$ python3 -q
>>> import numpy as np
>>> from numpy import linalg as LA
>>> np.set_printoptions(suppress=True, linewidth=100)
>>> tidy = lambda a: np.round(a, 2) + 0
>>> mat = np.load("block6.npy")
>>> mat
array([[ 1,  0,  0,  0,  0,  0,  0],
       [ 3,  1,  0,  0,  0,  0,  0],
       [ 0,  3,  1,  0,  0,  0,  0],
       [ 0, -3,  2,  1,  0,  0,  0],
       [-3, -3,  2,  3,  1,  0,  0],
       [ 2,  2, -3, -1,  3,  1,  0],
       [-2,  3, -3,  1, -2, -1,  1]])
>>> # triangular, det is the product of the diagonal
>>> print(tidy(np.sort(LA.eigvals(mat))))
[1. 1. 1. 1. 1. 1. 1.]
>>> print(mat @ mat)
[[  1   0   0   0   0   0   0]
 [  6   1   0   0   0   0   0]
 [  9   6   1   0   0   0   0]
 [ -9   0   4   1   0   0   0]
 [-15  -9  10   6   1   0   0]
 [  1 -11  -2   7   6   1   0]
 [  9  -2  -5  -3  -7  -2   1]]
>>> J = np.array([[-5, -3, -1, 2, -3, -5],
...     [-5, -4, -2, 1, 2, 4],
...     [5, 2, -4, -5, -4, -3],
...     [3, 4, -3, 2, -5, 3],
...     [2, 4, 2, -1, -1, 5],
...     [-5, 3, -1, 4, 2, 5]])
>>> J
array([[-5, -3, -1,  2, -3, -5],
       [-5, -4, -2,  1,  2,  4],
       [ 5,  2, -4, -5, -4, -3],
       [ 3,  4, -3,  2, -5,  3],
       [ 2,  4,  2, -1, -1,  5],
       [-5,  3, -1,  4,  2,  5]])
>>> f = np.array([4, 1, 5, 0, 0, 1])
>>> B = J + np.outer(f, np.eye(6)[5])
>>> LA.matrix_rank(LA.inv(B) - LA.inv(J), tol=1e-8)
np.int64(1)
>>> B
array([[-5., -3., -1.,  2., -3., -1.],
       [-5., -4., -2.,  1.,  2.,  5.],
       [ 5.,  2., -4., -5., -4.,  2.],
       [ 3.,  4., -3.,  2., -5.,  3.],
       [ 2.,  4.,  2., -1., -1.,  5.],
       [-5.,  3., -1.,  4.,  2.,  6.]])
>>> LA.matrix_rank(B - J)
np.int64(1)
